% ipython --no-banner

In [1]: import numpy as np

In [2]: from numpy import linalg as LA

In [3]: np.set_printoptions(precision=2, suppress=True, linewidth=160)

In [4]: rd = lambda a: np.round(a, 2) + 0

In [5]: mat = np.loadtxt("m.csv", delimiter=",")

In [6]: rd(mat)
Out[6]: 
array([[ 1.44,  0.39, -0.53,  1.94,  1.12, -1.22],
       [-0.13,  1.31,  0.08, -0.28, -1.86, -1.92],
       [ 2.22,  0.02,  0.99,  0.11, -1.32,  1.16],
       [-1.18,  0.82, -0.5 ,  1.98, -1.02,  1.32],
       [-0.78, -0.68,  2.58,  0.95,  0.16, -0.6 ],
       [ 0.  , -2.45, -0.92,  0.56, -1.22, -0.61]])

In [7]: M2 = LA.inv(mat)

In [8]: rd(LA.cond(mat))
Out[8]: np.float64(1.0)

In [9]: rd(mat @ M2)
Out[9]: 
array([[1., 0., 0., 0., 0., 0.],
       [0., 1., 0., 0., 0., 0.],
       [0., 0., 1., 0., 0., 0.],
       [0., 0., 0., 1., 0., 0.],
       [0., 0., 0., 0., 1., 0.],
       [0., 0., 0., 0., 0., 1.]])

In [10]: rd(LA.det(mat) * LA.det(M2))
Out[10]: np.float64(1.0)

In [11]: np.allclose(M2, mat.T)
Out[11]: False

In [12]: rng = np.random.default_rng(524)

In [13]: idx = rng.permutation(6)

In [14]: M2 = mat[:, idx] * rng.choice([-1, 1], 6)

In [15]: rd(M2)
Out[15]: 
array([[-1.12, -1.44,  0.53,  1.94, -1.22,  0.39],
       [ 1.86,  0.13, -0.08, -0.28, -1.92,  1.31],
       [ 1.32, -2.22, -0.99,  0.11,  1.16,  0.02],
       [ 1.02,  1.18,  0.5 ,  1.98,  1.32,  0.82],
       [-0.16,  0.78, -2.58,  0.95, -0.6 , -0.68],
       [ 1.22,  0.  ,  0.92,  0.56, -0.61, -2.45]])

In [16]: U, _, Vt = LA.svd(mat.T @ M2)

In [17]: rd(LA.lstsq(mat, M2)[0])
Out[17]: 
array([[ 0., -1.,  0.,  0.,  0.,  0.],
       [ 0.,  0.,  0.,  0.,  0.,  1.],
       [ 0.,  0., -1.,  0.,  0.,  0.],
       [ 0.,  0.,  0.,  1.,  0.,  0.],
       [-1.,  0.,  0.,  0.,  0.,  0.],
       [ 0.,  0.,  0.,  0.,  1.,  0.]])

In [18]: idx
Out[18]: array([4, 0, 2, 3, 5, 1])

In [19]: np.allclose(mat @ mat.T, mat.T @ mat)
Out[19]: True

In [20]: E = np.load("test3.npy")

In [21]: E
Out[21]: 
array([[  4.97,   5.01,  -0.04,  -2.93,  10.93],
       [  2.97,   4.95,   1.98,  -0.02,   5.07],
       [ -2.85,  -3.01,  -5.97,   0.  ,   0.  ],
       [ -0.96,  -3.02,  -7.99,  -3.02,   6.05],
       [ -3.01,  -1.02, -10.09,  -0.11,   5.05],
       [ -4.06,  -8.02, -10.08,  -2.98,   0.95]])

In [22]: U, sig, Vt = LA.svd(E)

In [23]: rd(sig)
Out[23]: array([21.28, 16.4 ,  4.55,  0.12,  0.06])

In [24]: M2 = U[:, :3] @ np.diag(sig[:3]) @ Vt[:3]

In [25]: rd(np.abs(E - M2).max())
Out[25]: np.float64(0.08)

In [26]: LA.cond(E) > 100
Out[26]: np.True_

In [27]: vec = np.array([4, -1, -2, 2, 4])

In [28]: rhs = E @ vec

In [29]: rd(LA.lstsq(E, rhs)[0])
Out[29]: array([ 4., -1., -2.,  2.,  4.])

In [30]: rd(rhs)
Out[30]: array([52.81, 23.21,  3.55, 33.32, 29.14,  9.78])

In [31]: rd(LA.solve(E.T @ E, E.T @ rhs))
Out[31]: array([ 4., -1., -2.,  2.,  4.])

In [32]: rd(LA.pinv(E) @ E)
Out[32]: 
array([[1., 0., 0., 0., 0.],
       [0., 1., 0., 0., 0.],
       [0., 0., 1., 0., 0.],
       [0., 0., 0., 1., 0.],
       [0., 0., 0., 0., 1.]])

In [33]: rhs = rhs + 0.3 * rng.normal(size=6)

In [34]: rd(rhs)
Out[34]: array([52.89, 22.88,  3.37, 33.59, 29.  ,  9.44])

In [35]: b, *_ = LA.lstsq(E, rhs)

In [36]: rd(b)
Out[36]: array([ 4.71, -0.1 , -2.78,  0.95,  2.99])

In [37]: [round(float(LA.norm(LA.solve(E.T @ E + lam * np.eye(5), E.T @ rhs))), 2) for lam in (0, 1, 10, 100)]
Out[37]: [6.31, 4.29, 4.15, 3.18]

In [38]: b.round()
Out[38]: array([ 5., -0., -3.,  1.,  3.])

In [39]: rd(LA.norm(rhs - E @ b))
Out[39]: np.float64(0.54)

In [40]: m1 = np.loadtxt("a.csv", delimiter=",")

In [41]: rd(m1)
Out[41]: 
array([[ 0.82, -0.27, -0.27],
       [-0.27,  0.09,  0.09],
       [-0.27,  0.09,  0.09]])

In [42]: rd(LA.det(m1.T))
Out[42]: np.float64(0.0)

In [43]: np.einsum("ij,ji->", m1, m1)
Out[43]: np.float64(1.0)

In [44]: rd(LA.eigvals(m1))
Out[44]: array([1., 0., 0.])

In [45]: rd(LA.eigvals(m1).sum().real)
Out[45]: np.float64(1.0)

In [46]: rd(np.poly(m1))
Out[46]: array([ 1., -1.,  0.,  0.])

In [47]: rd(LA.det(2 * m1)), rd(LA.det(m1))
Out[47]: (np.float64(0.0), np.float64(0.0))

In [48]: idx = rng.permutation(3)

In [49]: idx
Out[49]: array([2, 1, 0])

In [50]: M2 = m1[idx][:, idx]

In [51]: rd(LA.det(M2)), rd(LA.det(m1[idx]))
Out[51]: (np.float64(0.0), np.float64(0.0))

In [52]: np.allclose(M2, m1)
Out[52]: False

In [53]: rd(np.sort(np.abs(LA.eigvals(M2))))
Out[53]: array([0., 0., 1.])

In [54]: vec = np.array([1, 2, 2])

In [55]: h1 = np.maximum(m1 @ vec, 0)

In [56]: rd(np.maximum(m1 @ vec, 0) - np.maximum(-m1 @ vec, 0))
Out[56]: array([-0.27,  0.09,  0.09])

In [57]: rd(m1.T @ h1)
Out[57]: array([-0.05,  0.02,  0.02])

In [58]: w, V = LA.eigh(m1)

In [59]: vec = np.array([-3, -4, -9])

In [60]: rd(np.abs(m1).sum(axis=1).max()), np.abs(w).max()
Out[60]: (np.float64(1.36), np.float64(1.0))

In [61]: rd(LA.eigvalsh(m1[1:, 1:]))
Out[61]: array([0.  , 0.18])

In [62]: (np.sign(V[:, -1].round(6)) == np.sign(V[0, -1].round(6))).astype(int)
Out[62]: array([1, 0, 0])

In [63]: rd(np.sort(np.abs(LA.eigvals(m1))))
Out[63]: array([0., 0., 1.])

In [64]: np.trace(m1)
Out[64]: np.float64(1.0)

In [65]: np.allclose(m1, m1.T)
Out[65]: True

In [66]: rd((m1 + m1.T) / 2)
Out[66]: 
array([[ 0.82, -0.27, -0.27],
       [-0.27,  0.09,  0.09],
       [-0.27,  0.09,  0.09]])

In [67]: M2 = np.array([[1, -5, -3, 1, 5, 5],
    ...:     [2, -1, 0, -5, 5, 5],
    ...:     [-4, 5, 4, 3, 2, -4],
    ...:     [-3, 3, -1, 5, -3, -4],
    ...:     [1, 4, 4, 0, 1, -1],
    ...:     [2, 1, 1, 0, 1, -1]])

In [68]: K = np.triu(M2, 1)

In [69]: K
Out[69]: 
array([[ 0, -5, -3,  1,  5,  5],
       [ 0,  0,  0, -5,  5,  5],
       [ 0,  0,  0,  3,  2, -4],
       [ 0,  0,  0,  0, -3, -4],
       [ 0,  0,  0,  0,  0, -1],
       [ 0,  0,  0,  0,  0,  0]])

In [70]: np.allclose(K[:-1].T @ LA.lstsq(K[:-1].T, K[-1])[0], K[-1])
Out[70]: True

In [71]: t3 = np.stack([K, -1 * K, K[::-1]])

In [72]: rd(LA.det(t3))
Out[72]: array([0., 0., 0.])

In [73]: np.einsum("bij,cij->bc", t3, t3)
Out[73]: 
array([[ 215, -215,   10],
       [-215,  215,  -10],
       [  10,  -10,  215]])

In [74]: t3.shape
Out[74]: (3, 6, 6)

In [75]: LA.matrix_rank(t3)
Out[75]: array([4, 4, 4])

In [76]: rd(LA.norm(t3, axis=(1, 2)))
Out[76]: array([14.66, 14.66, 14.66])

In [77]: t3.sum(axis=0)
Out[77]: 
array([[ 0,  0,  0,  0,  0,  0],
       [ 0,  0,  0,  0,  0, -1],
       [ 0,  0,  0,  0, -3, -4],
       [ 0,  0,  0,  3,  2, -4],
       [ 0,  0,  0, -5,  5,  5],
       [ 0, -5, -3,  1,  5,  5]])

In [78]: (t3 @ K.T).shape
Out[78]: (3, 6, 6)
